$ ipython --no-banner

In [1]: import numpy as np

In [2]: from numpy import linalg as LA

In [3]: np.set_printoptions(precision=3, suppress=True, linewidth=140, sign=" ")

In [4]: rd = lambda a: np.round(a, 3) + 0

In [5]: mat = np.tanh(np.array([[0.1, 0.0, 0.2],
   ...:     [0.3, 0.2, -0.7],
   ...:     [0.6, -0.6, 0.4],
   ...:     [-0.6, 0.3, -0.3],
   ...:     [-1.5, -1.5, -0.7],
   ...:     [0.1, -0.9, -1.8],
   ...:     [-0.1, -1.8, 0.3],
   ...:     [0.9, -2.0, 0.8],
   ...:     [-1.7, -1.6, 0.4],
   ...:     [-1.8, 1.2, -1.3],
   ...:     [-0.5, 1.1, -0.5],
   ...:     [0.4, 1.0, -0.3],
   ...:     [1.1, -1.3, -0.7],
   ...:     [0.9, -0.6, 0.2],
   ...:     [-0.7, 0.2, -0.4],
   ...:     [0.3, 0.4, -2.6],
   ...:     [0.4, -0.1, -1.0],
   ...:     [-0.4, 1.4, -1.1],
   ...:     [0.7, -0.9, 0.8],
   ...:     [-0.8, 0.1, -1.3],
   ...:     [1.0, 0.5, -0.2],
   ...:     [-0.8, -1.3, -0.2],
   ...:     [1.4, 1.0, -0.8],
   ...:     [1.7, -0.2, -0.3]]) @ np.array([[-2.0, -1.0, 2.0, 1.1],
   ...:     [-1.5, -0.5, -0.5, 1.1],
   ...:     [-0.5, -0.6, 1.5, 1.8]]))

In [6]: rd(mat)
Out[6]: 
array([[-0.291, -0.217,  0.462,  0.438],
       [-0.501,  0.02 , -0.501, -0.611],
       [-0.462, -0.493,  0.97 ,  0.617],
       [ 0.716,  0.558, -0.947, -0.701],
       [ 1.   ,  0.99 , -0.997, -1.   ],
       [ 0.967,  0.892, -0.967, -0.999],
       [ 0.992,  0.675,  0.818, -0.914],
       [ 0.664, -0.363,  0.999,  0.226],
       [ 1.   ,  0.978, -0.964, -0.994],
       [ 0.985,  0.963, -1.   , -0.995],
       [-0.38 ,  0.245, -0.98 , -0.235],
       [-0.973, -0.617, -0.149,  0.762],
       [ 0.1  , -0.03 ,  0.947, -0.901],
       [-0.762, -0.617,  0.984,  0.598],
       [ 0.862,  0.686, -0.97 , -0.854],
       [ 0.1  ,  0.786, -0.998, -0.999],
       [-0.149,  0.245, -0.572, -0.9  ],
       [-0.635,  0.345, -0.996, -0.706],
       [-0.422, -0.623,  0.996,  0.84 ],
       [ 0.97 ,  0.91 , -0.999, -0.996],
       [-0.99 , -0.811,  0.896,  0.859],
       [ 0.999,  0.917, -0.848, -0.99 ],
       [-0.999, -0.89 ,  0.8  ,  0.834],
       [-0.995, -0.89 ,  0.996,  0.804]])

In [7]: x = np.array([1, -3, -5, 5])

In [8]: h = np.maximum(mat @ x, 0)

In [9]: rd(mat * (h > 1e-9)[:, None])
Out[9]: 
array([[-0.291, -0.217,  0.462,  0.438],
       [ 0.   ,  0.   ,  0.   ,  0.   ],
       [ 0.   ,  0.   ,  0.   ,  0.   ],
       [ 0.716,  0.558, -0.947, -0.701],
       [ 0.   ,  0.   ,  0.   ,  0.   ],
       [ 0.   ,  0.   ,  0.   ,  0.   ],
       [ 0.   ,  0.   ,  0.   ,  0.   ],
       [ 0.   ,  0.   ,  0.   ,  0.   ],
       [ 0.   ,  0.   ,  0.   ,  0.   ],
       [ 0.   ,  0.   ,  0.   ,  0.   ],
       [-0.38 ,  0.245, -0.98 , -0.235],
       [-0.973, -0.617, -0.149,  0.762],
       [ 0.   ,  0.   ,  0.   ,  0.   ],
       [ 0.   ,  0.   ,  0.   ,  0.   ],
       [ 0.   ,  0.   ,  0.   ,  0.   ],
       [ 0.   ,  0.   ,  0.   ,  0.   ],
       [ 0.   ,  0.   ,  0.   ,  0.   ],
       [ 0.   ,  0.   ,  0.   ,  0.   ],
       [-0.422, -0.623,  0.996,  0.84 ],
       [ 0.   ,  0.   ,  0.   ,  0.   ],
       [-0.99 , -0.811,  0.896,  0.859],
       [ 0.   ,  0.   ,  0.   ,  0.   ],
       [-0.999, -0.89 ,  0.8  ,  0.834],
       [-0.995, -0.89 ,  0.996,  0.804]])

In [10]: rd(h)
Out[10]: 
array([ 0.239,  0.   ,  0.   ,  0.269,  0.   ,  0.   ,  0.   ,  0.   ,  0.   ,  0.   ,  2.608,  5.43 ,  0.   ,  0.   ,  0.   ,  0.   ,
        0.   ,  0.   ,  0.668,  0.   ,  1.26 ,  0.   ,  1.835,  0.717])

In [11]: rd(mat.T @ h)
Out[11]: array([-10.229,  -6.321,   0.467,   7.187])

In [12]: rd(np.maximum(mat @ (3 * x), 0))
Out[12]: 
array([  0.716,   0.   ,   0.   ,   0.808,   0.   ,   0.   ,   0.   ,   0.   ,   0.   ,   0.   ,   7.825,  16.29 ,   0.   ,   0.   ,
         0.   ,   0.   ,   0.   ,   0.   ,   2.004,   0.   ,   3.78 ,   0.   ,   5.506,   2.151])
